>>> import numpy as np
>>> import numpy.linalg as la
>>> np.set_printoptions(precision=3, suppress=True, linewidth=160)
>>> arr = np.array([[-3, -2, -1, 0, 1, 2, 3, 4, 5, 6, 7, 8],
...     [9, 10, 11, 12, 13, 14, 15, 16, 17, 18, 19, 20],
...     [21, 22, 23, 24, 25, 26, 27, 28, 29, 30, 31, 32],
...     [33, 34, 35, 36, 37, 38, 39, 40, 41, 42, 43, 44],
...     [45, 46, 47, 48, 49, 50, 51, 52, 53, 54, 55, 56]])
>>> print(arr)
[[-3 -2 -1  0  1  2  3  4  5  6  7  8]
 [ 9 10 11 12 13 14 15 16 17 18 19 20]
 [21 22 23 24 25 26 27 28 29 30 31 32]
 [33 34 35 36 37 38 39 40 41 42 43 44]
 [45 46 47 48 49 50 51 52 53 54 55 56]]
>>> # rank 2
>>> x0 = np.array([3, -1, -2, 7, 8, -1, 7, 7, -6, -1, 8, 1])
>>> print(arr @ (2 * x0))
[ 156  876 1596 2316 3036]
>>> print(arr @ x0)
[  78  438  798 1158 1518]
>>> print(np.sign((arr @ x0).round(6)))
[1 1 1 1 1]
>>> print(np.einsum("ij,j->i", arr, x0))
[  78  438  798 1158 1518]
>>> print(arr @ np.eye(12)[6])
[ 3. 15. 27. 39. 51.]
>>> print(la.norm(arr @ x0) <= la.norm(arr, 2) * la.norm(x0) + 1e-9)
True
>>> print(arr @ np.ones(12))
[ 30. 174. 318. 462. 606.]
>>> print((arr @ x0).argmax())
4
>>> print(la.lstsq(arr[:-1].T, arr[-1])[2])
2
>>> print(np.allclose(arr[:-1].T @ la.lstsq(arr[:-1].T, arr[-1])[0], arr[-1]))
True
>>> print(np.round(arr @ la.pinv(arr) @ arr, 3) + 0)
[[-3. -2. -1.  0.  1.  2.  3.  4.  5.  6.  7.  8.]
 [ 9. 10. 11. 12. 13. 14. 15. 16. 17. 18. 19. 20.]
 [21. 22. 23. 24. 25. 26. 27. 28. 29. 30. 31. 32.]
 [33. 34. 35. 36. 37. 38. 39. 40. 41. 42. 43. 44.]
 [45. 46. 47. 48. 49. 50. 51. 52. 53. 54. 55. 56.]]
